$ python -q
>>> import numpy as np
>>> np.set_printoptions(precision=2, suppress=True, linewidth=100)
>>> tidy = lambda a: np.round(a, 2) + 0
>>> data = np.load("layer11.npy")
>>> data
array([[ 6, -4,  3, -4, -3],
       [-4, 11, -9,  3,  6],
       [ 3, -9, 18,  3,  0],
       [-4,  3,  3,  7,  2],
       [-3,  6,  0,  2, 11]])
>>> left, sv, vt = np.linalg.svd(data)
>>> np.argmax(sv[:-1] / (sv[1:] + 1e-6)) + 1
np.int64(4)
>>> tidy(sv)
array([26.6 , 16.13,  7.32,  2.81,  0.15])
>>> A2 = left[:, :4] @ np.diag(sv[:4]) @ vt[:4]
>>> tidy(np.abs(data - A2).max())
np.float64(0.05)
>>> np.linalg.matrix_rank(data, rtol=0.05)
np.int64(4)
>>> tidy(np.linalg.norm(data - A2) / np.linalg.norm(data))
np.float64(0.0)
>>> np.linalg.matrix_rank(A2)
np.int64(4)
>>> tidy(np.linalg.det(2 * data)), tidy(np.linalg.det(data))
(np.float64(41472.0), np.float64(1296.0))
>>> tidy(np.linalg.det(data[::-1]))
np.float64(1296.0)
>>> tidy(np.poly(data))
array([    1.,   -53.,   890., -5353.,  9592., -1296.])
>>> f = np.array([1, 3, 0, 2, 0])
>>> v = np.array([3, 2, 0, 0])
>>> J = np.outer(f, v)
>>> J
array([[3, 2, 0, 0],
       [9, 6, 0, 0],
       [0, 0, 0, 0],
       [6, 4, 0, 0],
       [0, 0, 0, 0]])
>>> w1 = np.array([[1, -1, -4, 3, -1],
...     [-4, -2, -4, -1, 2],
...     [3, 4, 3, -1, 4],
...     [1, 3, -5, -2, 4]])
>>> c = np.array([2, 3, 0, -3, -2])
>>> hid = np.maximum(J @ w1 + c, 0)
>>> (hid > 0).astype(int)
array([[0, 0, 0, 1, 0],
       [0, 0, 0, 1, 1],
       [1, 1, 0, 0, 0],
       [0, 0, 0, 1, 0],
       [1, 1, 0, 0, 0]])
>>> C = np.array([[2, 2, 2], [1, 2, 3], [1, 0, 2], [0, 2, 3], [2, 2, 3]])
>>> hid @ C
array([[ 0,  8, 12],
       [ 2, 38, 57],
       [ 7, 10, 13],
       [ 0, 22, 33],
       [ 7, 10, 13]])
>>> X = np.load("test19.npy")
>>> X
array([[0, 0, 1, 1],
       [0, 0, 1, 0],
       [1, 1, 0, 1],
       [1, 0, 1, 0]])
>>> evals, vecs = np.linalg.eigh(X)
>>> tidy(vecs @ np.diag(evals) @ vecs.T)
array([[0., 0., 1., 1.],
       [0., 0., 1., 0.],
       [1., 1., 0., 1.],
       [1., 0., 1., 0.]])
>>> tidy(np.linalg.svd(X, compute_uv=False))
array([2.17, 1.48, 1.  , 0.31])
>>> tidy(np.abs(vecs[:, -1]))
array([0.52, 0.28, 0.61, 0.52])
>>> tidy(vecs.T @ vecs)
array([[1., 0., 0., 0.],
       [0., 1., 0., 0.],
       [0., 0., 1., 0.],
       [0., 0., 0., 1.]])
>>> tidy(vecs.T @ X @ vecs)
array([[-1.48,  0.  ,  0.  ,  0.  ],
       [ 0.  , -1.  ,  0.  ,  0.  ],
       [ 0.  ,  0.  ,  0.31,  0.  ],
       [ 0.  ,  0.  ,  0.  ,  2.17]])
